$ python3 -q
>>> import numpy as np
>>> np.set_printoptions(suppress=True, linewidth=140)
>>> tidy = lambda a: np.round(a, 2) + 0
>>> arr = np.loadtxt("case16.csv", delimiter=",")
>>> print(arr)
[[ 17.  -2.   2.]
 [  0.  -6.   0.]
 [ -2.   1. -11.]]
>>> def softmax(z):
...     e = np.exp(z - z.max(axis=-1, keepdims=True))
...     return e / e.sum(axis=-1, keepdims=True)
... 
>>> print(tidy(softmax(arr[0])))
[1. 0. 0.]
>>> print(tidy(softmax(arr).sum(axis=1)))
[1. 1. 1.]
>>> scores = arr @ arr.T / np.sqrt(3)
>>> print(softmax(scores).round(6).argmax(axis=1))
[0 1 2]
>>> print(arr[1] @ arr[0])
12.0
>>> print(np.linalg.norm(arr, axis=1).argmax())
0
>>> print(tidy(np.linalg.norm(arr, 1)), tidy(np.linalg.norm(arr, np.inf)))
19.0 21.0
>>> print(tidy(np.linalg.norm(arr, axis=0)))
[17.12  6.4  11.18]
>>> print(tidy(np.linalg.norm(arr, "nuc")))
34.11
>>> Y = arr[0, 0] * arr[1:] - np.outer(arr[1:, 0], arr[0])
>>> print(Y)
[[   0. -102.    0.]
 [   0.   13. -183.]]
>>> print(np.flatnonzero(~Y.round(6).any(axis=1)))
[]
>>> print(tidy(arr[:, 0] / arr[0, 0]))
[ 1.    0.   -0.12]
>>> mat = np.load("layer17.npy")
>>> print(mat)
[[ 2.  1.  0.  2.]
 [ 2.  3.  1.  0.]
 [ 3.  3.  3.  2.]
 [ 0.  0.  0. -3.]]
>>> print(tidy(np.linalg.norm(mat, axis=1)))
[3.   3.74 5.57 3.  ]
>>> print(tidy(np.linalg.norm(mat[2], 1)), tidy(np.linalg.norm(mat[2], np.inf)))
11.0 3.0
>>> print(tidy(np.linalg.norm(mat) ** 2 / np.linalg.norm(mat, 2) ** 2))
1.28
>>> print(tidy(np.linalg.norm(mat, 2)))
7.01
>>> print(mat[2] @ mat[1])
18.0
>>> print(tidy(np.linalg.norm(mat[2] - mat[1])))
3.0
>>> evals, V = np.linalg.eig(mat)
>>> print(tidy(np.sort(np.linalg.eigvals(mat.T))))
[-3.   1.   1.7  5.3]
>>> print(tidy(np.sort(np.linalg.eigvals(mat @ mat))))
[ 1.    2.88  9.   28.12]
>>> print(tidy(mat @ V[:, 0] - evals[0] * V[:, 0]))
[0. 0. 0. 0.]
>>> E = np.load("m.npy")
>>> print(tidy(E))
[[0.25 0.17 0.25 0.08 0.25]
 [0.17 0.33 0.25 0.25 0.  ]
 [0.29 0.29 0.43 0.   0.  ]
 [0.14 0.14 0.29 0.43 0.  ]
 [0.22 0.11 0.   0.33 0.33]]
>>> r0 = np.array([2, 1])
>>> print(tidy(np.cross(E[0, :3], E[3, :3])))
[ 0.01 -0.04  0.01]
>>> print(tidy(np.polyval(r0, E[0])))
[1.5  1.33 1.5  1.17 1.5 ]
>>> hat = np.triu(np.array([[-5, 9, 8, 9, -1],
...     [-1, 5, -2, 3, 2],
...     [0, 4, 3, -1, -9],
...     [-3, -2, 1, 1, 2],
...     [-1, 1, 2, 8, 4]]), 1) + np.eye(5)
>>> Y = hat @ E @ np.linalg.inv(hat)
>>> print(tidy(np.linalg.det(Y)))
0.0
>>> print(tidy(np.trace(Y)), tidy(np.trace(E)))
1.77 1.77
>>> print(tidy(np.einsum("ij,ji->", E, E)))
1.2
>>> print(tidy(np.linalg.eigvals(E)))
[ 1.  +0.j   -0.05+0.j    0.32+0.14j  0.32-0.14j  0.19+0.j  ]
>>> print(tidy(np.poly(E)))
[ 1.   -1.77  0.97 -0.21  0.01  0.  ]
>>> print(tidy(np.einsum("ii->", E)))
1.77
>>> print(tidy(np.linalg.det(2 * E)), tidy(np.linalg.det(E)))
-0.03 0.0
>>> print(tidy(np.linalg.eigvals(E).sum().real))
1.77
>>> rng = np.random.default_rng(316820)
>>> lab = rng.permutation(5)
>>> print(lab)
[2 4 1 0 3]
>>> Y = E[lab][:, lab]
>>> print(np.allclose(Y, E))
False
>>> print(tidy(Y))
[[0.43 0.   0.29 0.29 0.  ]
 [0.   0.33 0.11 0.22 0.33]
 [0.25 0.   0.33 0.17 0.25]
 [0.25 0.25 0.17 0.25 0.08]
 [0.29 0.   0.14 0.14 0.43]]
>>> print(tidy(np.diag(Y)))
[0.43 0.33 0.33 0.25 0.43]
>>> w1 = np.array([[2, 5, 5, 3, 1],
...     [3, 0, 3, 3, 2],
...     [5, 0, 0, 5, 5],
...     [0, 1, 3, 5, 4],
...     [0, 3, 4, 3, 0]])
>>> b = np.array([-4, -2, 4, -4, 5])
>>> act = np.maximum(E @ w1 + b, 0)
>>> print((act > 0).mean(axis=0))
[0.  0.4 1.  0.2 1. ]
>>> print(tidy(act))
[[0.   0.08 7.   0.   7.17]
 [0.   0.   6.58 0.   8.08]
 [0.   0.   6.29 0.   8.  ]
 [0.   0.   6.43 0.43 8.57]
 [0.   0.44 7.78 0.   6.78]]
>>> print(np.linalg.matrix_rank(act))
4
>>> Z = np.array([[1, 0, 1], [1, 0, 2], [-2, -2, 1], [1, 1, -1], [-1, 0, 3]])
>>> print((act @ Z).round(6).argmax(axis=1))
[2 2 2 2 2]
>>> print(tidy(act @ Z))
[[-21.08 -14.    28.67]
 [-21.25 -13.17  30.83]
 [-20.57 -12.57  30.29]
 [-21.   -12.43  31.71]
 [-21.89 -15.56  29.  ]]
